In [1]: import numpy as np

In [2]: import numpy.linalg as la

In [3]: np.set_printoptions(precision=2, suppress=True, linewidth=120, floatmode="fixed")

In [4]: rd = lambda a: np.round(a, 2) + 0

In [5]: E = np.load("data.npy")

In [6]: print(E)
[[ 0.96 -0.45]
 [-0.10 -0.40]
 [ 1.10 -0.50]
 [-0.50 -1.30]
 [ 1.00  1.70]]

In [7]: P = E @ la.solve(E.T @ E, E.T)

In [8]: print(la.matrix_rank(np.eye(5) - P))
3

In [9]: print(rd(np.trace(P)))
2.0

In [10]: print(rd((np.eye(5) - P) @ E))
[[0.00 0.00]
 [0.00 0.00]
 [0.00 0.00]
 [0.00 0.00]
 [0.00 0.00]]

In [11]: out = np.array([[-1, -2, -1], [2, 3, 3]])

In [12]: basis = np.kron(out, E)

In [13]: print(rd(la.norm(basis, 2)), rd(la.norm(out, 2) * la.norm(E, 2)))
12.83 12.83

In [14]: x0 = np.array([-3, -3])

In [15]: target = E @ x0

In [16]: print(rd(la.pinv(E) @ E))
[[1.00 0.00]
 [0.00 1.00]]

In [17]: print(rd(la.lstsq(E, target)[0]))
[-3.00 -3.00]

In [18]: rng = np.random.default_rng(20341)

In [19]: target = target + 0.1 * rng.normal(size=5)

In [20]: print(rd(target))
[-1.58  1.49 -1.87  5.28 -8.18]

In [21]: b, *_ = la.lstsq(E, target)

In [22]: print(b.round())
[-3.00 -3.00]

In [23]: u, v = E[2], E[0]

In [24]: print(rd(u @ v))
1.28

In [25]: p = (u @ v) / (u @ u) * u

In [26]: print(rd((v - p) @ u))
0.0

In [27]: print(rd(p))
[ 0.97 -0.44]

In [28]: print(rd(v - p))
[-0.01 -0.01]

In [29]: print(la.matrix_rank(np.outer(u, v)))
1

In [30]: print(rd(la.norm(u + v) ** 2 + la.norm(u - v) ** 2))
5.17

In [31]: mat = np.loadtxt("out4.csv", delimiter=",")

In [32]: print(mat)
[[-9.00  1.00  1.00]
 [ 4.00  6.00 -3.00]
 [-4.00  2.00 -2.00]]

In [33]: vals, evecs = la.eig(mat)

In [34]: print(rd(np.sort(la.eigvals(mat.T))))
[-8.48 -2.20  5.68]

In [35]: print(rd(mat @ evecs[:, 0] - vals[0] * evecs[:, 0]))
[0.00 0.00 0.00]

In [36]: print(rd(np.sort(la.eigvals(la.inv(mat)))))
[-0.45 -0.12  0.18]

In [37]: def softmax(z):
    ...:     e = np.exp(z - z.max(axis=-1, keepdims=True))
    ...:     return e / e.sum(axis=-1, keepdims=True)
    ...: 

In [38]: print(rd(softmax(mat[0])))
[0.00 0.50 0.50]

In [39]: print(rd(softmax(mat).sum(axis=1)))
[1.00 1.00 1.00]

In [40]: print(rd(softmax(10 * mat[0])))
[0.00 0.50 0.50]

In [41]: S = mat @ mat.T / np.sqrt(3)

In [42]: print(softmax(S).round(6).argmax(axis=1))
[0 1 0]

In [43]: print(rd(softmax(S)[0] @ mat))
[-9.00  1.00  1.00]

In [44]: th = np.radians(103)

In [45]: R = np.eye(3)

In [46]: R[2, 2] = R[0, 0] = np.cos(th)

In [47]: R[2, 0], R[0, 2] = -np.sin(th), np.sin(th)

In [48]: print(rd(R))
[[-0.22  0.00  0.97]
 [ 0.00  1.00  0.00]
 [-0.97  0.00 -0.22]]

In [49]: out = mat @ R.T

In [50]: print(rd(la.det(R)), rd(np.trace(R)))
1.0 0.55

In [51]: print(np.allclose(la.norm(mat, axis=1), la.norm(out, axis=1)))
True

In [52]: print(rd(out))
[[ 3.00  1.00  8.54]
 [-3.82  6.00 -3.22]
 [-1.05  2.00  4.35]]

In [53]: print(rd(la.svd(mat, compute_uv=False)), rd(la.svd(out, compute_uv=False)))
[10.77  7.08  1.39] [10.77  7.08  1.39]

In [54]: M = np.load("sample17.npy")

In [55]: print(rd(M))
[[0.27 0.09 0.27 0.36]
 [0.12 0.25 0.25 0.38]
 [0.27 0.18 0.36 0.18]
 [0.07 0.21 0.29 0.43]]

In [56]: out = la.invert(M)
Traceback (most recent call last):
  Cell In[56], line 1
    out = la.invert(M)
AttributeError: module 'numpy.linalg' has no attribute 'invert'


In [57]: out = la.inv(M)

In [58]: print(rd(out))
[[ 3.52  5.76 -0.44 -7.84]
 [-3.52 10.24  0.44 -6.16]
 [-2.20 -9.60  4.40  8.40]
 [ 2.64  0.32 -3.08  1.12]]

In [59]: print(np.allclose(out, M.T))
False

In [60]: print(rd(la.slogdet(M)[0]))
1.0

In [61]: print(rd(M @ out))
[[1.00 0.00 0.00 0.00]
 [0.00 1.00 0.00 0.00]
 [0.00 0.00 1.00 0.00]
 [0.00 0.00 0.00 1.00]]

In [62]: print(rd(la.inv(out)))
[[0.27 0.09 0.27 0.36]
 [0.13 0.25 0.25 0.38]
 [0.27 0.18 0.36 0.18]
 [0.07 0.21 0.29 0.43]]

In [63]: print((np.abs(out) > 1e-9).astype(int))
[[1 1 1 1]
 [1 1 1 1]
 [1 1 1 1]
 [1 1 1 1]]

In [64]: print(rd(la.det(M) * out))
[[ 0.01  0.01  0.00 -0.01]
 [-0.01  0.02  0.00 -0.01]
 [ 0.00 -0.02  0.01  0.02]
 [ 0.00  0.00 -0.01  0.00]]

In [65]: x0 = np.array([3, 9, 3, 2])

In [66]: a = np.maximum(M @ x0, 0)

In [67]: print(np.flatnonzero(a > 1e-9))
[0 1 2 3]

In [68]: print(rd(M * (a > 1e-9)[:, None]))
[[0.27 0.09 0.27 0.36]
 [0.12 0.25 0.25 0.38]
 [0.27 0.18 0.36 0.18]
 [0.07 0.21 0.29 0.43]]

In [69]: print(rd(np.tanh(M @ x0)))
[1.00 1.00 1.00 1.00]

In [70]: print(rd(np.maximum(M @ (3 * x0), 0)))
[ 9.55 12.38 11.73 11.57]

In [71]: print(rd(a))
[3.18 4.12 3.91 3.86]

In [72]: q = mat.astype(float).copy()

In [73]: for j in range(3):
    ...:     q[:, j] -= q[:, :j] @ (q[:, :j].T @ q[:, j])
    ...:     q[:, j] /= la.norm(q[:, j])
    ...: 

In [74]: print(rd(q.T @ mat))
[[10.63  0.66 -1.22]
 [ 0.00  6.37 -3.17]
 [ 0.00  0.00  1.57]]

In [75]: print(rd(q))
[[-0.85  0.24  0.47]
 [ 0.38  0.90  0.21]
 [-0.38  0.35 -0.86]]

In [76]: print(rd(q.T @ q))
[[1.00 0.00 0.00]
 [0.00 1.00 0.00]
 [0.00 0.00 1.00]]

In [77]: q, R = la.qr(M)

In [78]: print(rd(q))
[[-0.66  0.41  0.02  0.63]
 [-0.30 -0.64  0.70  0.08]
 [-0.66  0.05 -0.16 -0.73]
 [-0.17 -0.65 -0.69  0.27]]

In [79]: print(rd(R))
[[-0.41 -0.29 -0.55 -0.55]
 [ 0.00 -0.25 -0.21 -0.36]
 [ 0.00  0.00 -0.08 -0.05]
 [ 0.00  0.00  0.00  0.24]]

In [80]: print(np.trace(q @ q.T))
4.0

In [81]: print(rd(q.T @ q))
[[1.00 0.00 0.00 0.00]
 [0.00 1.00 0.00 0.00]
 [0.00 0.00 1.00 0.00]
 [0.00 0.00 0.00 1.00]]

In [82]: print(rd(abs(R[0, 0])), rd(la.norm(M[:, 0])))
0.41 0.41

In [83]: print(rd(np.abs(np.diag(R))))
[0.41 0.25 0.08 0.24]

In [84]: u = np.array([3, 0, 0, 1])

In [85]: K = u[np.abs(np.subtract.outer(np.arange(4), np.arange(4)))]

In [86]: print(K)
[[3 0 0 1]
 [0 3 0 0]
 [0 0 3 0]
 [1 0 0 3]]

In [87]: P = np.triu(np.array([[1, -2, -1, 0], [-4, -5, -4, -3], [4, -2, 0, 3], [-3, -1, 2, -1]]), 1) + np.eye(4)

In [88]: out = P @ K @ la.inv(P)

In [89]: print(rd(la.det(out)))
72.0

In [90]: print(la.matrix_rank(out))
4

In [91]: print(np.trace(out), np.trace(K))
12.0 12

In [92]: print(out)
[[  3.00   0.00   0.00   1.00]
 [ -3.00  -3.00 -27.00  63.00]
 [  3.00   6.00  30.00 -63.00]
 [  1.00   2.00   9.00 -18.00]]

In [93]: C2 = K.T @ K

In [94]: print(C2)
[[10  0  0  6]
 [ 0  9  0  0]
 [ 0  0  9  0]
 [ 6  0  0 10]]

In [95]: print(np.trace(C2), (K ** 2).sum())
38 38

In [96]: q, R = la.qr(K)

In [97]: print(rd(abs(R[0, 0])), rd(la.norm(K[:, 0])))
3.16 3.16

In [98]: print(q.shape, R.shape)
(4, 4) (4, 4)

In [99]: print(np.allclose(R.T @ R, K.T @ K))
True

In [100]: data = np.array([[0, 0, 0, -2, 0, 0, 2],
     ...:     [1, 0, 0, -1, 0, 0, 0],
     ...:     [1, 0, -1, 0, 0, 0, 0],
     ...:     [0, 0, 0, 0, -2, 0, 0],
     ...:     [0, 0, 0, 0, 2, 0, 0],
     ...:     [1, 1, -1, 0, -1, 3, -3]])

In [101]: x0 = np.array([0, 0, 0, 0, 1, 1, 3])

In [102]: a = np.maximum(data @ x0, 0)

In [103]: print(a)
[6 0 0 0 2 0]

In [104]: print(np.flatnonzero(a > 1e-9))
[0 4]

In [105]: print(data.T @ a)
[  0   0   0 -12   4   0  12]

In [106]: data @ data
Traceback (most recent call last):
  Cell In[106], line 1
    data @ data
ValueError: matmul: Input operand 1 has a mismatch in its core dimension 0, with gufunc signature (n?,k),(k,m?)->(n?,m?) (size 6 is different from 7)


In [107]: C2 = data.T @ data

In [108]: print(la.matrix_rank(C2))
5

In [109]: print(rd(la.svd(data, compute_uv=False) ** 2))
[24.80  8.17  6.49  1.92  0.62  0.00]

In [110]: print(rd(la.eigvalsh(C2)[::-1]))
[24.80  8.17  6.49  1.92  0.62  0.00  0.00]

In [111]: print(np.diag(C2))
[ 3  1  2  5  9  9 13]

In [112]: print(C2)
[[ 3  1 -2 -1 -1  3 -3]
 [ 1  1 -1  0 -1  3 -3]
 [-2 -1  2  0  1 -3  3]
 [-1  0  0  5  0  0 -4]
 [-1 -1  1  0  9 -3  3]
 [ 3  3 -3  0 -3  9 -9]
 [-3 -3  3 -4  3 -9 13]]

In [113]: print(np.trace(C2), (data ** 2).sum())
42 42

In [114]: z = rng.permutation(7)

In [115]: print(z)
[1 3 4 5 6 2 0]

In [116]: out = C2[z][:, z]

In [117]: print(np.diag(out))
[ 1  5  9  9 13  2  3]

In [118]: print(rd(np.sort(np.abs(la.eigvals(out)))))
[ 0.00  0.00  0.62  1.92  6.49  8.17 24.80]

In [119]: print(np.trace(out))
42

In [120]: W0 = np.loadtxt("block11.csv", delimiter=",")

In [121]: print(W0)
[[0.00 0.00 3.00 0.00 0.00 0.00]
 [0.00 0.00 0.00 0.00 0.00 1.00]
 [0.00 0.00 0.00 1.00 0.00 0.00]
 [0.00 1.00 0.00 0.00 0.00 0.00]
 [0.00 0.00 0.00 0.00 2.00 0.00]
 [1.00 0.00 0.00 0.00 0.00 0.00]]

In [122]: out = W0 / np.sqrt((W0 ** 2).mean(axis=1, keepdims=True))

In [123]: print(rd(la.norm(out, axis=1)))
[2.45 2.45 2.45 2.45 2.45 2.45]

In [124]: print(rd(W0 - W0.mean(axis=1, keepdims=True)))
[[-0.50 -0.50  2.50 -0.50 -0.50 -0.50]
 [-0.17 -0.17 -0.17 -0.17 -0.17  0.83]
 [-0.17 -0.17 -0.17  0.83 -0.17 -0.17]
 [-0.17  0.83 -0.17 -0.17 -0.17 -0.17]
 [-0.33 -0.33 -0.33 -0.33  1.67 -0.33]
 [ 0.83 -0.17 -0.17 -0.17 -0.17 -0.17]]

In [125]: arr = np.load("m.npy")

In [126]: print(arr)
[[ 2 -2 -2  2 -4]
 [-1  1  1 -1  2]
 [ 2 -2 -2  2 -4]
 [ 2 -2 -2  2 -4]]

In [127]: print(la.lstsq(arr[:-1].T, arr[-1])[2])
1

In [128]: A = np.load("run3.npy")

In [129]: print(A)
[[ 0.00 -1.00  0.00 -2.00  0.00  0.00]
 [ 0.00  2.00  2.00  1.00  0.00  0.00]
 [ 0.00  2.00  1.00  2.00  0.00  0.00]
 [-1.00  2.00  0.00  2.00  0.00  0.00]
 [ 0.00  0.00  0.00  0.00 -4.00  4.00]
 [ 0.00  0.00  0.00  0.00 -4.00 -3.00]]

In [130]: out = A / np.sqrt((A ** 2).mean(axis=1, keepdims=True))

In [131]: print(rd(la.norm(out, axis=1)))
[2.45 2.45 2.45 2.45 2.45 2.45]
